>>> import numpy as np
>>> np.set_printoptions(precision=3, suppress=True, linewidth=200, sign=" ")
>>> data = np.load("out0.npy")
>>> data
array([[ 0.4,  2. ,  0.3],
       [-1.1, -2. ,  0.6]])
>>> G = data.T @ data
>>> np.diag(G)
array([ 1.37,  8.  ,  0.45])
>>> np.allclose(G, G.T)
True
>>> G
array([[ 1.37,  3.  , -0.54],
       [ 3.  ,  8.  , -0.6 ],
       [-0.54, -0.6 ,  0.45]])
>>> np.linalg.svd(data, compute_uv=False) ** 2
array([ 9.221,  0.599])
>>> np.trace(G), (data ** 2).sum()
(np.float64(9.82), np.float64(9.82))
>>> K = np.load("case16.npy")
>>> K
array([[ -0.7,   0.1,   0.3,  -0.5,   0.9,   1.3,  10. ,  -0.7],
       [  0.3,   1. ,  -0.2,   0.5,   0.6,   0.1, -11. ,   0.8]])
>>> w1 = np.array([[0, -2, -1, 1],
...     [-2, -2, 1, -1],
...     [-1, 1, 1, -1],
...     [0, 1, -2, 0],
...     [-2, 1, 1, 1],
...     [0, 2, 0, -2],
...     [-2, 0, 1, -1],
...     [-2, 2, -1, -1]])
>>> coef = np.array([-1, 0, -3, 2])
>>> H = np.maximum(K @ w1 + coef, 0)
>>> (H > 0).mean(axis=0)
array([ 0.5,  1. ,  0.5,  0.5])
>>> (H > 0).astype(int)
array([[ 0,  1,  1,  0],
       [ 1,  1,  0,  1]])
>>> np.linalg.matrix_rank(H)
np.int64(2)
>>> W2 = np.array([[0, 1], [2, 1], [2, 2], [2, 0]])
>>> H @ W2
array([[ 27.6,  24.5],
       [ 24.4,  16.5]])
>>> w1 @ W2
array([[-4, -4],
       [-4, -2],
       [ 2,  2],
       [-2, -3],
       [ 6,  1],
       [ 0,  2],
       [ 0,  0],
       [ 0, -2]])
>>> left, sig, VT = np.linalg.svd(K, full_matrices=False)
>>> np.round(left.T @ K @ VT.T, 3) + 0
array([[ 14.978,   0.   ],
       [  0.   ,   1.693]])
>>> np.abs(VT[0])
array([ 0.046,  0.045,  0.023,  0.047,  0.011,  0.054,  0.992,  0.071])
>>> np.allclose(left * sig @ VT, K)
True
>>> (sig > 1e-8).sum()
np.int64(2)
>>> round(float(np.sqrt((sig ** 2).sum())), 3), np.round(np.linalg.norm(K), 3)
(15.074, np.float64(15.074))
>>> W0 = np.array([[0, 2, 2, 2], [0, 0, 0, 2], [0, 0, 0, -1], [0, 0, 0, 0]])
>>> W0
array([[ 0,  2,  2,  2],
       [ 0,  0,  0,  2],
       [ 0,  0,  0, -1],
       [ 0,  0,  0,  0]])
>>> K[0] @ K[1]
np.float64(-110.31)
>>> round(float(np.linalg.norm(K[0], 1)), 3), round(float(np.linalg.norm(K[0], np.inf)), 3)
(14.5, 10.0)
>>> np.linalg.norm(K, axis=0)
array([  0.762,   1.005,   0.361,   0.707,   1.082,   1.304,  14.866,   1.063])
>>> r = np.linalg.matrix_rank(W0)
>>> r
np.int64(2)
>>> N = np.linalg.svd(W0)[2][r:].T
>>> np.round(W0 @ N, 3) + 0
array([[ 0.,  0.],
       [ 0.,  0.],
       [ 0.,  0.],
       [ 0.,  0.]])
>>> [int(np.linalg.matrix_rank(W0[:i])) for i in range(1, len(W0) + 1)]
[1, 2, 2, 2]
>>> [int(np.linalg.matrix_rank(np.delete(W0, i, axis=0))) for i in range(4)]
[1, 2, 2, 2]
>>> w1 = np.array([[1, 1, 2, 1, 2], [1, 5, 2, 0, 5], [3, 5, 4, 5, 5]])
>>> coef = np.array([5, 2, 5, 3, 0])
>>> H = np.maximum(data @ w1 + coef, 0)
>>> H
array([[  8.3,  13.9,  11. ,   4.9,  12.3],
       [  3.7,   0. ,   1.2,   4.9,   0. ]])
>>> (H > 0).mean(axis=0)
array([ 1. ,  0.5,  1. ,  1. ,  0.5])
>>> np.linalg.matrix_rank(H)
np.int64(2)
>>> W2 = np.array([[3, 3, -2], [1, 0, -3], [2, -2, -1], [3, 1, 3], [-1, 1, 1]])
>>> (H @ W2).round(6).argmax(axis=1)
array([ 0,  0])
>>> H @ W2
array([[ 63.2,  20.1, -42.3],
       [ 28.2,  13.6,   6.1]])
>>> A2 = np.array([[3, 5, 4, 1, 3],
...     [5, 2, 2, 3, 3],
...     [4, 3, 1, 3, 1],
...     [5, 0, 3, 1, 1],
...     [1, 4, 1, 4, 4]])
>>> W2 = np.array([[5, 4], [5, 1]])
>>> E = np.block([[A2, np.array([[-2, -3], [2, 0], [-1, 3], [1, 3], [3, 1]])], [np.zeros((2, 5)), W2]])
>>> E
array([[ 3.,  5.,  4.,  1.,  3., -2., -3.],
       [ 5.,  2.,  2.,  3.,  3.,  2.,  0.],
       [ 4.,  3.,  1.,  3.,  1., -1.,  3.],
       [ 5.,  0.,  3.,  1.,  1.,  1.,  3.],
       [ 1.,  4.,  1.,  4.,  4.,  3.,  1.],
       [ 0.,  0.,  0.,  0.,  0.,  5.,  4.],
       [ 0.,  0.,  0.,  0.,  0.,  5.,  1.]])
>>> Q, R = np.linalg.qr(E)
>>> Q.shape, R.shape
((7, 7), (7, 7))
>>> np.abs(np.diag(R))
array([ 8.718,  5.646,  2.368,  1.907,  1.08 ,  7.071,  2.121])
>>> A = np.load("w.npy")
>>> A
array([[ 1,  0,  0,  0,  0,  0],
       [-3,  1,  0,  0,  0,  0],
       [-3, -3,  1,  0,  0,  0],
       [ 2,  0, -1,  1,  0,  0],
       [-3,  2,  0,  3,  1,  0],
       [ 1, -3,  0,  0,  2,  1]])
>>> f = np.array([2, 2, 2])
>>> np.convolve(A[3], f)
array([ 4,  4,  2,  0,  0,  2,  0,  0])
>>> np.polyval(f, A[3])
array([ 14,   2,   2,   6,   2,   2])
>>> Q, _ = np.linalg.qr(np.array([[0.2, -0.7, -1.3, -1.6],
...     [-1.1, 1.3, 1.6, -1.1],
...     [-0.8, 0.2, 0.6, -0.1],
...     [-1.4, -1.1, 0.7, 0.3],
...     [-0.8, -0.9, -0.4, -0.3],
...     [-0.3, -0.3, -1.5, -1.7],
...     [-0.1, 0.6, -0.6, 0.7],
...     [-0.2, 0.5, -2.1, 0.2]]))
>>> J = Q @ Q.T
>>> J
array([[ 0.479, -0.067, -0.095, -0.094,  0.103,  0.416, -0.204, -0.045],
       [-0.067,  0.881,  0.267, -0.038, -0.087,  0.127,  0.002, -0.06 ],
       [-0.095,  0.267,  0.156,  0.196,  0.088,  0.012,  0.05 ,  0.047],
       [-0.094, -0.038,  0.196,  0.696,  0.396, -0.041, -0.033, -0.052],
       [ 0.103, -0.087,  0.088,  0.396,  0.298,  0.144, -0.03 ,  0.067],
       [ 0.416,  0.127,  0.012, -0.041,  0.144,  0.489, -0.064,  0.185],
       [-0.204,  0.002,  0.05 , -0.033, -0.03 , -0.064,  0.279,  0.389],
       [-0.045, -0.06 ,  0.047, -0.052,  0.067,  0.185,  0.389,  0.723]])
>>> f = np.array([9, 9])
>>> np.convolve(J[4], f)
array([ 0.927,  0.141,  0.004,  4.357,  6.247,  3.972,  1.018,  0.327,  0.601])
>>> left, sig, VT = np.linalg.svd(J)
>>> sig.round(3) + 0
array([ 1.,  1.,  1.,  1.,  0.,  0.,  0.,  0.])
>>> A2 = left[:, :4] @ np.diag(sig[:4]) @ VT[:4]
>>> np.round(np.linalg.norm(J - A2) / np.linalg.norm(J), 3)
np.float64(0.0)
>>> np.linalg.matrix_rank(A2)
np.int64(4)
>>> round(float(np.abs(J - A2).max()), 3)
0.0
>>> x0 = np.array([1, 2, 3, 1, -2, -1, -1, 1])
>>> J @ x0
array([-0.499,  2.444,  0.911,  0.344, -0.054,  0.137,  0.154, -0.061])
>>> np.round((x0 - J @ x0) @ (J @ x0), 3)
np.float64(-0.0)
>>> np.trace(J)
np.float64(4.0)
>>> A2 = np.array([[-1, 3, -1, -1],
...     [1, 1, 0, 2],
...     [0, 0, 0, -1],
...     [3, -2, 0, 0],
...     [-3, -3, -2, 2],
...     [-2, 2, 0, 1],
...     [-3, 0, -2, 0]])
>>> mat = A2.T @ A2
>>> mat
array([[33, -3, 13, -5],
       [-3, 27,  3, -5],
       [13,  3,  9, -3],
       [-5, -5, -3, 11]])
>>> Q, V = np.linalg.qr(mat[:, :1])[0], np.linalg.qr(mat[:, 1:])[0]
>>> sig = np.linalg.svd(Q.T @ V, compute_uv=False)
>>> np.degrees(np.arccos(sig.clip(0, 1)))
array([ 10.362])
>>> (sig > 0.9).sum()
np.int64(1)
>>> F = np.load("block16.npy")
>>> F
array([[ 5.,  4.,  0.,  0.,  0.,  4.,  0.],
       [ 4.,  5.,  0.,  0.,  0.,  4.,  0.],
       [ 0.,  0.,  5.,  4.,  4.,  0.,  0.],
       [ 0.,  0.,  4.,  5.,  4.,  0.,  0.],
       [ 0.,  0.,  4.,  4.,  5.,  0.,  0.],
       [ 4.,  4.,  0.,  0.,  0.,  5.,  0.],
       [ 0.,  0.,  0.,  0.,  0.,  0.,  5.]])
>>> vals, V = np.linalg.eigh(F)
>>> x0 = np.array([-1, 2, 0, 1, -2, 0, 2])
>>> V * np.maximum(vals, 0) @ V.T
array([[ 5.,  4.,  0.,  0.,  0.,  4.,  0.],
       [ 4.,  5.,  0.,  0.,  0.,  4.,  0.],
       [ 0.,  0.,  5.,  4.,  4.,  0.,  0.],
       [ 0.,  0.,  4.,  5.,  4.,  0.,  0.],
       [ 0.,  0.,  4.,  4.,  5.,  0.,  0.],
       [ 4.,  4.,  0.,  0.,  0.,  5.,  0.],
       [ 0.,  0.,  0.,  0.,  0.,  0.,  5.]])
>>> round(x0 @ F @ x0 / (x0 @ x0), 3), round(vals[0], 3), vals[-1]
(np.float64(2.714), np.float64(1.0), np.float64(13.0))
>>> np.abs(F).sum(axis=1).max(), np.abs(vals).max()
(np.float64(13.0), np.float64(13.0))
